>>> import numpy as np
>>> np.set_printoptions(precision=1, suppress=True, linewidth=100, sign=" ")
>>> def rnd(a):
...     return np.round(a, 1) + 0
... 
>>> F = np.loadtxt("out3.csv", delimiter=",")
>>> print(F)
[[ 0.  0.  2.  0.]
 [ 0.  0.  0.  0.]
 [ 0.  0.  0.  2.]
 [ 0.  2.  0.  0.]
 [ 0.  0.  0.  0.]]
>>> print(np.diff(F, axis=0))
[[ 0.  0. -2.  0.]
 [ 0.  0.  0.  2.]
 [ 0.  2.  0. -2.]
 [ 0. -2.  0.  0.]]
>>> print(np.count_nonzero(F))
3
>>> print(rnd(np.linalg.norm(F)))
3.5
>>> print(F.mean(axis=0))
[ 0.   0.4  0.4  0.4]
>>> F.shape
(5, 4)
>>> F - F[0]
array([[ 0.,  0.,  0.,  0.],
       [ 0.,  0., -2.,  0.],
       [ 0.,  0., -2.,  2.],
       [ 0.,  2., -2.,  0.],
       [ 0.,  0., -2.,  0.]])
>>> rnd(np.linalg.norm(F, 2) / np.linalg.norm(F))
np.float64(0.6)
>>> [round(float(x), 1) for x in np.linalg.svd(F, compute_uv=False)[:3]]
[2.0, 2.0, 2.0]
>>> np.argsort(-np.linalg.norm(F, axis=0).round(6), kind="stable")[:3]
array([ 1,  2,  3])
>>> print(np.linalg.cond(F) > 100)
True
>>> rank = np.linalg.matrix_rank(F)
>>> rank
np.int64(3)
>>> ns = np.linalg.svd(F)[2][rank:].T
>>> ns @ ns.T
array([[ 1.,  0.,  0.,  0.],
       [ 0.,  0.,  0.,  0.],
       [ 0.,  0.,  0.,  0.],
       [ 0.,  0.,  0.,  0.]])
>>> [int(np.linalg.matrix_rank(F[:i])) for i in range(1, len(F) + 1)]
[1, 1, 2, 3, 3]
>>> np.linalg.matrix_rank(F.T @ F), np.linalg.matrix_rank(F @ F.T)
(np.int64(3), np.int64(3))
>>> X = np.array([[-1.3, 1.7, -0.3, -0.1, 0.1, -1.1, 2.5, -1.2, -0.7],
...     [-0.5, 0.7, -0.6, -0.7, 0.4, 1.5, -0.5, -0.2, -0.4],
...     [0.9, -1.0, -0.9, 1.0, 0.3, 0.6, -1.0, 0.4, 0.4],
...     [0.4, 0.0, -0.5, -1.1, 1.1, 1.4, -1.6, 1.1, -0.6],
...     [1.3, 0.5, -0.9, 1.3, -0.6, 2.0, 1.1, -1.5, 1.4]])
>>> rng = np.random.default_rng(512538)
>>> M2 = X + rng.integers(-2, 3, (5, 3)) @ rng.integers(-2, 3, (3, 9))
>>> rnd(M2)
array([[ -1.3,   3.7,   1.7,  -2.1,  -1.9,  -3.1,   0.5, -11.2,   1.3],
       [ -2.5,   0.7,   2.4,   2.3,  -1.6,  -1.5,  -2.5,  -6.2,  -1.4],
       [  8.9,   1. ,  -4.9,  -1. ,  -5.7,   4.6,  -7. ,   2.4,   0.4],
       [ -1.6,  -1. ,   0.5,   0.9,   2.1,   0.4,  -0.6,   2.1,  -1.6],
       [  1.3,   0.5,   0.1,   3.3,  -2.6,   1. ,  -0.9,  -3.5,   0.4]])
>>> rnd(M2 - X)
array([[  0.,   2.,   2.,  -2.,  -2.,  -2.,  -2., -10.,   2.],
       [ -2.,   0.,   3.,   3.,  -2.,  -3.,  -2.,  -6.,  -1.],
       [  8.,   2.,  -4.,  -2.,  -6.,   4.,  -6.,   2.,   0.],
       [ -2.,  -1.,   1.,   2.,   1.,  -1.,   1.,   1.,  -1.],
       [  0.,   0.,   1.,   2.,  -2.,  -1.,  -2.,  -2.,  -1.]])
>>> np.linalg.matrix_rank(M2 - X, tol=1e-8)
np.int64(3)
